>>> import numpy as np
>>> np.set_printoptions(precision=2, suppress=True, linewidth=160, legacy="1.25")
>>> rnd = lambda a: np.round(a, 2) + 0
>>> feats = np.loadtxt("case14.csv", delimiter=",")
>>> feats
array([[-118.,    0.,   -1.,    0.],
       [   2., -100.,   -1.,    0.],
       [   0.,    3.,  180.,    2.],
       [   3.,    1.,   -3.,  -81.]])
>>> rnd(np.abs(np.linalg.eigvals(feats)).max())
179.97
>>> feats @ feats
array([[13924.,    -3.,   -62.,    -2.],
       [ -436.,  9997.,   -82.,    -2.],
       [   12.,   242., 32391.,   198.],
       [ -595.,  -190.,  -301.,  6555.]])
>>> np.allclose(feats @ feats.T, feats.T @ feats)
False
>>> np.linalg.determinant(feats)
Traceback (most recent call last):
  File "<python-input-8>", line 1, in <module>
    np.linalg.determinant(feats)
    ^^^^^^^^^^^^^^^^^^^^^
AttributeError: module 'numpy.linalg' has no attribute 'determinant'
>>> np.allclose(feats, feats.T)
False
>>> w1 = np.array([[1, 0], [3, 2], [2, 2], [2, 3]])
>>> b = np.array([4, 5])
>>> hid = np.maximum(feats @ w1 + b, 0)
>>> (hid > 0).astype(int)
array([[0, 1],
       [0, 0],
       [1, 1],
       [0, 0]])
>>> basis = np.array([[0, 0], [0, 3]])
>>> w1 @ basis
array([[0, 0],
       [0, 6],
       [0, 6],
       [0, 9]])
>>> (hid @ basis).round(6).argmax(axis=1)
array([1, 0, 1, 0])
>>> u, g = feats[2], feats[3]
>>> u @ g
-699.0
>>> u @ u
32413.0
>>> pr = (u @ g) / (u @ u) * u
>>> rnd((g - pr) @ u)
0.0
>>> np.linalg.matrix_rank(np.outer(u, g))
1
>>> rnd(np.linalg.norm(u + g) ** 2 + np.linalg.norm(u - g) ** 2)
77986.0
>>> out = np.array([[-5, -3], [-4, 0]])
>>> basis = np.kron(out, feats)
>>> basis
array([[ 590.,   -0.,    5.,   -0.,  354.,   -0.,    3.,   -0.],
       [ -10.,  500.,    5.,   -0.,   -6.,  300.,    3.,   -0.],
       [  -0.,  -15., -900.,  -10.,   -0.,   -9., -540.,   -6.],
       [ -15.,   -5.,   15.,  405.,   -9.,   -3.,    9.,  243.],
       [ 472.,   -0.,    4.,   -0.,   -0.,    0.,   -0.,    0.],
       [  -8.,  400.,    4.,   -0.,    0.,   -0.,   -0.,    0.],
       [  -0.,  -12., -720.,   -8.,    0.,    0.,    0.,    0.],
       [ -12.,   -4.,   12.,  324.,    0.,    0.,   -0.,   -0.]])
>>> basis.shape
(8, 8)
>>> u = np.array([2, 2, 1, 2, 1, 0, 0, 2])
>>> out = basis + np.outer(u, np.eye(8)[7])
>>> np.linalg.matrix_rank(out - basis)
1
>>> E = np.loadtxt("sample3.csv", delimiter=",")
>>> rnd(E)
array([[ 0.01,  0.05,  0.04, -0.01, -0.04, -0.02,  0.02,  0.02,  0.01],
       [ 0.05,  0.38,  0.27, -0.05, -0.27, -0.16,  0.16,  0.16,  0.05],
       [ 0.04,  0.27,  0.19, -0.04, -0.19, -0.12,  0.12,  0.12,  0.04],
       [-0.01, -0.05, -0.04,  0.01,  0.04,  0.02, -0.02, -0.02, -0.01],
       [-0.04, -0.27, -0.19,  0.04,  0.19,  0.12, -0.12, -0.12, -0.04],
       [-0.02, -0.16, -0.12,  0.02,  0.12,  0.07, -0.07, -0.07, -0.02],
       [ 0.02,  0.16,  0.12, -0.02, -0.12, -0.07,  0.07,  0.07,  0.02],
       [ 0.02,  0.16,  0.12, -0.02, -0.12, -0.07,  0.07,  0.07,  0.02],
       [ 0.01,  0.05,  0.04, -0.01, -0.04, -0.02,  0.02,  0.02,  0.01]])
>>> # row 7 repeats row 6
>>> ev, V = np.linalg.eigh(E)
>>> x0 = np.array([5, -2, -2, 4, 0, -3, 4, -3, 3])
>>> rnd(x0 @ E @ x0 / (x0 @ x0)), rnd(ev[0]), rnd(ev[-1])
(0.01, 0.0, 1.0)
>>> (np.sign(V[:, -1].round(6)) == np.sign(V[0, -1].round(6))).astype(int)
array([1, 1, 1, 0, 0, 0, 1, 1, 1])
>>> rnd(x0 @ E @ x0)
0.5
>>> rnd(np.abs(E).sum(axis=1).max()), rnd(np.abs(ev).max())
(1.57, 1.0)
>>> rnd(np.linalg.eigvalsh(E[1:, 1:]))
array([0.  , 0.  , 0.  , 0.  , 0.  , 0.  , 0.  , 0.99])
